% ipython --no-banner

In [1]: import numpy as np

In [2]: import numpy.linalg as la

In [3]: np.set_printoptions(precision=1, suppress=True, linewidth=120, legacy="1.25")

In [4]: rnd = lambda a: np.round(a, 1) + 0

In [5]: W0 = np.load("mat.npy")

In [6]: rnd(W0)
Out[6]: 
array([[ 2.1, -0.7, -0.5, -0.8, -0.7,  0.2, -0.1,  0. , -0.7],
       [-0.7,  1.8,  0.8,  0.5,  0.3, -0.2,  0.1,  0.5,  0.9],
       [-0.5,  0.8,  3.1, -0.4,  0.5, -0.4,  1.2, -1.2, -0.6],
       [-0.8,  0.5, -0.4,  4.3, -0.7, -0.8,  0. , -0.4, -0.2],
       [-0.7,  0.3,  0.5, -0.7,  2.2,  0.2,  1.1,  0. ,  0.7],
       [ 0.2, -0.2, -0.4, -0.8,  0.2,  0.8, -0.5, -0.4, -0.6],
       [-0.1,  0.1,  1.2,  0. ,  1.1, -0.5,  1.7,  0.2, -0.1],
       [ 0. ,  0.5, -1.2, -0.4,  0. , -0.4,  0.2,  2.4,  1.4],
       [-0.7,  0.9, -0.6, -0.2,  0.7, -0.6, -0.1,  1.4,  2.6]])

In [7]: evals, evecs = la.eigh(W0)

In [8]: rnd(evals)
Out[8]: array([0., 0., 1., 1., 2., 2., 5., 5., 5.])

In [9]: evals.sum(), np.trace(W0)
Out[9]: (21.0, 21.0)

In [10]: rnd(evecs.T @ evecs)
Out[10]: 
array([[1., 0., 0., 0., 0., 0., 0., 0., 0.],
       [0., 1., 0., 0., 0., 0., 0., 0., 0.],
       [0., 0., 1., 0., 0., 0., 0., 0., 0.],
       [0., 0., 0., 1., 0., 0., 0., 0., 0.],
       [0., 0., 0., 0., 1., 0., 0., 0., 0.],
       [0., 0., 0., 0., 0., 1., 0., 0., 0.],
       [0., 0., 0., 0., 0., 0., 1., 0., 0.],
       [0., 0., 0., 0., 0., 0., 0., 1., 0.],
       [0., 0., 0., 0., 0., 0., 0., 0., 1.]])

In [11]: (evals > 1e-8).sum(), (evals < -1e-8).sum()
Out[11]: (7, 0)

In [12]: rnd(la.eigvalsh(W0 @ W0))
Out[12]: array([ 0.,  0.,  1.,  1.,  4.,  4., 25., 25., 25.])

In [13]: np.allclose(W0, W0.T)
Out[13]: True

In [14]: np.trace(W0)
Out[14]: 21.0

In [15]: rnd(np.sort(np.abs(la.eigvals(W0))))
Out[15]: array([0., 0., 1., 1., 2., 2., 5., 5., 5.])

In [16]: rnd(np.abs(la.eigvals(W0)).max())
Out[16]: 5.0

In [17]: Uu, s, VT = la.svd(W0, full_matrices=False)

In [18]: rnd(np.sqrt((s ** 2).sum())), rnd(la.norm(W0))
Out[18]: (9.2, 9.2)

In [19]: rnd(Uu.T @ W0 @ VT.T)
Out[19]: 
array([[5., 0., 0., 0., 0., 0., 0., 0., 0.],
       [0., 5., 0., 0., 0., 0., 0., 0., 0.],
       [0., 0., 5., 0., 0., 0., 0., 0., 0.],
       [0., 0., 0., 2., 0., 0., 0., 0., 0.],
       [0., 0., 0., 0., 2., 0., 0., 0., 0.],
       [0., 0., 0., 0., 0., 1., 0., 0., 0.],
       [0., 0., 0., 0., 0., 0., 1., 0., 0.],
       [0., 0., 0., 0., 0., 0., 0., 0., 0.],
       [0., 0., 0., 0., 0., 0., 0., 0., 0.]])

In [20]: rnd(s / s[0])
Out[20]: array([1. , 1. , 1. , 0.4, 0.4, 0.2, 0.2, 0. , 0. ])

In [21]: (s > 1e-8).sum()
Out[21]: 7

In [22]: rnd(VT @ VT.T)
Out[22]: 
array([[1., 0., 0., 0., 0., 0., 0., 0., 0.],
       [0., 1., 0., 0., 0., 0., 0., 0., 0.],
       [0., 0., 1., 0., 0., 0., 0., 0., 0.],
       [0., 0., 0., 1., 0., 0., 0., 0., 0.],
       [0., 0., 0., 0., 1., 0., 0., 0., 0.],
       [0., 0., 0., 0., 0., 1., 0., 0., 0.],
       [0., 0., 0., 0., 0., 0., 1., 0., 0.],
       [0., 0., 0., 0., 0., 0., 0., 1., 0.],
       [0., 0., 0., 0., 0., 0., 0., 0., 1.]])

In [23]: rnd(s)
Out[23]: array([5., 5., 5., 2., 2., 1., 1., 0., 0.])

In [24]: X = np.load("case9.npy")

In [25]: rnd(X)
Out[25]: 
array([[  3.9, -21.9,   4.5,  -6.1, -11.9, -20.4,  -1.6,  -6.1],
       [  3.9, -21.1,   4.3,  -5.8, -11.4, -19.7,  -1.5,  -5.8],
       [  3.8, -18.7,   3.7,  -5.1,  -9.8, -17.5,  -1.4,  -5.1],
       [  3.8, -18.2,   3.6,  -4.9,  -9.5, -17. ,  -1.3,  -4.9],
       [  3.7, -17.8,   3.5,  -4.8,  -9.2, -16.6,  -1.3,  -4.8],
       [  3.6, -16.3,   3.1,  -4.4,  -8.3, -15.3,  -1.3,  -4.4],
       [  3.6, -15.5,   2.9,  -4.1,  -7.8, -14.6,  -1.2,  -4.1],
       [  3.6, -15.3,   2.8,  -4. ,  -7.7, -14.3,  -1.2,  -4. ],
       [  3.4, -13. ,   2.2,  -3.3,  -6.3, -12.2,  -1.1,  -3.3],
       [  3.3, -12.7,   2.1,  -3.2,  -6.1, -12. ,  -1.1,  -3.2],
       [  2.9,  -9.7,   1.3,  -2.3,  -4.4,  -9.2,  -1. ,  -2.3],
       [  2.5,  -7. ,   0.5,  -1.5,  -2.9,  -6.8,  -1. ,  -1.5],
       [  2.4,  -6.8,   0.5,  -1.5,  -2.8,  -6.6,  -1. ,  -1.5],
       [  2.4,  -6.8,   0.5,  -1.5,  -2.8,  -6.6,  -1. ,  -1.5],
       [  1.9,  -4.6,  -0.1,  -0.9,  -1.8,  -4.6,  -1. ,  -0.9],
       [  1.6,  -3.7,  -0.3,  -0.7,  -1.4,  -3.8,  -1. ,  -0.7],
       [  1.6,  -3.6,  -0.4,  -0.6,  -1.4,  -3.7,  -1. ,  -0.6],
       [  0.7,  -1.5,  -0.7,  -0.2,  -0.7,  -1.8,  -0.9,  -0.2],
       [  0.6,  -1.3,  -0.7,  -0.1,  -0.6,  -1.5,  -0.9,  -0.1],
       [  0.5,  -1.2,  -0.7,  -0.1,  -0.6,  -1.4,  -0.8,  -0.1],
       [  0.5,  -1.1,  -0.7,  -0.1,  -0.5,  -1.3,  -0.8,  -0.1],
       [  0.4,  -1. ,  -0.7,  -0.1,  -0.5,  -1.3,  -0.8,  -0.1],
       [  0.2,  -0.6,  -0.6,   0. ,  -0.4,  -0.8,  -0.6,   0. ],
       [  0.1,  -0.5,  -0.5,   0. ,  -0.3,  -0.7,  -0.5,   0. ],
       [  0.1,  -0.5,  -0.5,   0. ,  -0.3,  -0.6,  -0.5,   0. ],
       [  0.1,  -0.4,  -0.4,   0. ,  -0.3,  -0.5,  -0.5,   0. ],
       [  0. ,  -0.2,  -0.3,   0. ,  -0.2,  -0.3,  -0.3,   0. ],
       [  0. ,   0.2,   0.3,   0. ,   0.2,   0.3,   0.3,   0. ],
       [  0.1,   0.3,   0.5,   0. ,   0.4,   0.5,   0.6,   0. ],
       [  0.4,   0.8,   1.4,   0. ,   1.2,   1.3,   1.4,   0. ],
       [  3.4,   4.3,   5.4,   0.8,   6.9,   6.1,   6.2,   0.8],
       [  5.1,   6.4,   7.1,   1.4,  10.1,   8.7,   8.4,   1.4],
       [  8.4,  10.7,   9.9,   2.6,  16.4,  14. ,  12.5,   2.6],
       [  9.1,  11.7,  10.4,   2.9,  17.8,  15.2,  13.4,   2.9],
       [ 14.8,  20. ,  14.6,   5.5,  29.3,  24.8,  20.1,   5.5],
       [ 14.9,  20.1,  14.7,   5.5,  29.4,  25. ,  20.2,   5.5],
       [ 15.1,  20.3,  14.8,   5.6,  29.8,  25.3,  20.4,   5.6],
       [ 16.2,  22.1,  15.6,   6.1,  32.2,  27.3,  21.7,   6.1]])

In [26]: cen = X - X.mean(axis=0)

In [27]: Uu, s, VT = la.svd(cen, full_matrices=False)

In [28]: la.matrix_rank(cen)
Out[28]: 3

In [29]: rnd(VT[0] * np.sign(VT[0, np.abs(VT[0]).argmax()]))
Out[29]: array([0.2, 0.5, 0.2, 0.1, 0.5, 0.6, 0.3, 0.1])

In [30]: (np.sign(Uu[:, 0]) == np.sign(Uu[0, 0])).astype(int)
Out[30]: 
array([1, 1, 1, 1, 1, 1, 1, 1, 1, 1, 1, 1, 1, 1, 1, 1, 1, 1, 1, 1, 1, 1, 1, 1, 1, 1, 1, 0, 0, 0, 0, 0, 0, 0, 0, 0, 0,
       0])

In [31]: rnd(cen.mean(axis=0))
Out[31]: array([0., 0., 0., 0., 0., 0., 0., 0.])

In [32]: rnd(s)
Out[32]: array([138.1,  36.2,   5.5,   0. ,   0. ,   0. ,   0. ,   0. ])

In [33]: np.abs(Uu[:, 0]).argmax()
Out[33]: 37

In [34]: rnd(s ** 2 / (s ** 2).sum())
Out[34]: array([0.9, 0.1, 0. , 0. , 0. , 0. , 0. , 0. ])

In [35]: M2 = X / la.norm(X, axis=1, keepdims=True)

In [36]: G = M2 @ M2.T

In [37]: (G - 2 * np.eye(38)).round(6).argmax(axis=1)
Out[37]: 
array([ 1,  0,  3,  2,  3,  6,  7,  6,  9,  8,  9, 12, 13, 12, 15, 16, 15, 18, 19, 18, 21, 20, 23, 24, 23, 24, 25, 28,
       27, 28, 31, 30, 33, 32, 35, 34, 35, 36])
